$ python3 -q
>>> import numpy as np
>>> np.set_printoptions(precision=2, suppress=True, linewidth=100, legacy="1.25")
>>> C = np.array([[2, -1, -1, -2, -1]])
>>> rng = np.random.default_rng(110897)
>>> m1 = rng.normal(size=(17, 1)) @ C + np.array([3, 0, 0, 5, 3])
>>> m1
array([[ 2.4 ,  0.3 ,  0.3 ,  5.6 ,  3.3 ],
       [ 2.5 ,  0.25,  0.25,  5.5 ,  3.25],
       [ 7.63, -2.32, -2.32,  0.37,  0.68],
       [ 3.91, -0.46, -0.46,  4.09,  2.54],
       [ 2.92,  0.04,  0.04,  5.08,  3.04],
       [ 5.05, -1.02, -1.02,  2.95,  1.98],
       [ 6.47, -1.74, -1.74,  1.53,  1.26],
       [ 0.1 ,  1.45,  1.45,  7.9 ,  4.45],
       [ 5.42, -1.21, -1.21,  2.58,  1.79],
       [ 3.02, -0.01, -0.01,  4.98,  2.99],
       [ 3.27, -0.14, -0.14,  4.73,  2.86],
       [ 7.38, -2.19, -2.19,  0.62,  0.81],
       [ 4.11, -0.56, -0.56,  3.89,  2.44],
       [ 3.47, -0.23, -0.23,  4.53,  2.77],
       [ 0.94,  1.03,  1.03,  7.06,  4.03],
       [ 2.41,  0.29,  0.29,  5.59,  3.29],
       [ 2.7 ,  0.15,  0.15,  5.3 ,  3.15]])
>>> # columns 1 and 2 are equal
>>> vec = np.array([1, 2, -1, -1, 0])
>>> a = np.maximum(m1 @ vec, 0)
>>> a
array([0.  , 0.  , 4.95, 0.  , 0.  , 1.07, 3.21, 0.  , 1.63, 0.  , 0.  , 4.56, 0.  , 0.  , 0.  ,
       0.  , 0.  ])
>>> m1.T @ a
array([106.42, -30.08, -30.08,  16.95,  16.19])
>>> np.flatnonzero(a > 1e-9)
array([ 2,  5,  6,  8, 11])
>>> np.maximum(m1 @ vec, 0) - np.maximum(-m1 @ vec, 0)
array([-2.89, -2.75,  4.95, -0.63, -2.12,  1.07,  3.21, -6.36,  1.63, -1.97, -1.59,  4.56, -0.33,
       -1.3 , -5.09, -2.88, -2.45])
>>> np.argsort(-np.linalg.norm(m1, axis=0).round(6), kind="stable")[:3]
array([3, 0, 4])
>>> [round(float(x), 2) for x in np.linalg.svd(m1, compute_uv=False)[:3]]
[25.95, 13.62, 0.0]
>>> round(np.linalg.norm(m1, 2) / np.linalg.norm(m1), 2)
0.89
>>> np.linalg.cond(m1) > 100
True
>>> rk = np.linalg.matrix_rank(m1)
>>> rk
2
>>> null = np.linalg.svd(m1)[2][rk:].T
>>> np.linalg.matrix_rank(m1.T @ m1), np.linalg.matrix_rank(m1 @ m1.T)
(2, 2)
>>> [int(np.linalg.matrix_rank(m1[:, :j + 1])) for j in range(5)]
[1, 2, 2, 2, 2]
>>> C = m1[[1, 14]].astype(float)
>>> for _ in range(5):
...     z = np.linalg.norm(m1[:, None] - C, axis=-1).argmin(axis=1)
...     C = np.array([m1[z == j].mean(axis=0) for j in range(2)])
... 
>>> z
array([0, 0, 0, 0, 0, 0, 0, 1, 0, 0, 0, 0, 0, 0, 1, 0, 0])
>>> C
array([[ 4.18, -0.59, -0.59,  3.82,  2.41],
       [ 0.52,  1.24,  1.24,  7.48,  4.24]])
>>> np.bincount(z)
array([15,  2])
>>> np.unique(m1.round(6), axis=0).shape
(17, 5)
>>> np.round(np.trace(np.linalg.pinv(m1) @ m1), 2)
2.0
>>> np.abs(np.diag(np.linalg.qr(m1)[1])) > 1e-9
array([ True,  True, False, False, False])
>>> m1 @ np.linalg.pinv(m1) @ m1
array([[ 2.4 ,  0.3 ,  0.3 ,  5.6 ,  3.3 ],
       [ 2.5 ,  0.25,  0.25,  5.5 ,  3.25],
       [ 7.63, -2.32, -2.32,  0.37,  0.68],
       [ 3.91, -0.46, -0.46,  4.09,  2.54],
       [ 2.92,  0.04,  0.04,  5.08,  3.04],
       [ 5.05, -1.02, -1.02,  2.95,  1.98],
       [ 6.47, -1.74, -1.74,  1.53,  1.26],
       [ 0.1 ,  1.45,  1.45,  7.9 ,  4.45],
       [ 5.42, -1.21, -1.21,  2.58,  1.79],
       [ 3.02, -0.01, -0.01,  4.98,  2.99],
       [ 3.27, -0.14, -0.14,  4.73,  2.86],
       [ 7.38, -2.19, -2.19,  0.62,  0.81],
       [ 4.11, -0.56, -0.56,  3.89,  2.44],
       [ 3.47, -0.23, -0.23,  4.53,  2.77],
       [ 0.94,  1.03,  1.03,  7.06,  4.03],
       [ 2.41,  0.29,  0.29,  5.59,  3.29],
       [ 2.7 ,  0.15,  0.15,  5.3 ,  3.15]])
>>> np.linalg.lstsq(m1[:-1].T, m1[-1])[2]
2
>>> X = np.load("out4.npy")
>>> X
array([[ 1.81, -2.37,  1.46, -1.53,  3.01],
       [ 2.79, -5.29, -3.12, -7.86,  7.49],
       [ 2.14, -3.49, -2.05, -5.33,  5.88],
       [-1.16,  2.65,  2.51,  4.77, -4.07],
       [ 1.16, -3.41, -3.69, -6.35,  4.47],
       [ 0.85, -1.27,  0.49, -0.92,  1.19],
       [ 0.38, -0.21,  0.87,  0.3 ,  0.43]])
>>> th = np.radians(60)
>>> Rm = np.eye(5)
>>> Rm[4, 4] = Rm[3, 3] = np.cos(th)
>>> Rm[4, 3], Rm[3, 4] = -np.sin(th), np.sin(th)
>>> Rm
array([[ 1.  ,  0.  ,  0.  ,  0.  ,  0.  ],
       [ 0.  ,  1.  ,  0.  ,  0.  ,  0.  ],
       [ 0.  ,  0.  ,  1.  ,  0.  ,  0.  ],
       [ 0.  ,  0.  ,  0.  ,  0.5 ,  0.87],
       [ 0.  ,  0.  ,  0.  , -0.87,  0.5 ]])
>>> A2 = X @ Rm.T
>>> np.abs(A2 - X).max(axis=0)
array([ 0.  ,  0.  ,  0.  , 10.42,  3.26])
>>> np.linalg.svd(X, compute_uv=False), np.linalg.svd(A2, compute_uv=False)
(array([20.  ,  4.  ,  0.8 ,  0.16,  0.03]), array([20.  ,  4.  ,  0.8 ,  0.16,  0.03]))
>>> round(float(np.linalg.det(Rm)), 2), np.trace(Rm)
(1.0, 4.0)
>>> z = rng.permutation(5)
>>> z
array([0, 1, 4, 3, 2])
>>> A2 = Rm[z][:, z]
>>> np.trace(A2)
4.0
>>> np.round(np.linalg.det(A2), 2), np.round(np.linalg.det(Rm[z]), 2)
(1.0, -1.0)
>>> np.diag(A2)
array([1. , 1. , 0.5, 0.5, 1. ])
>>> A2
array([[ 1.  ,  0.  ,  0.  ,  0.  ,  0.  ],
       [ 0.  ,  1.  ,  0.  ,  0.  ,  0.  ],
       [ 0.  ,  0.  ,  0.5 , -0.87,  0.  ],
       [ 0.  ,  0.  ,  0.87,  0.5 ,  0.  ],
       [ 0.  ,  0.  ,  0.  ,  0.  ,  1.  ]])
>>> np.sort(np.abs(np.linalg.eigvals(A2)))
array([1., 1., 1., 1., 1.])
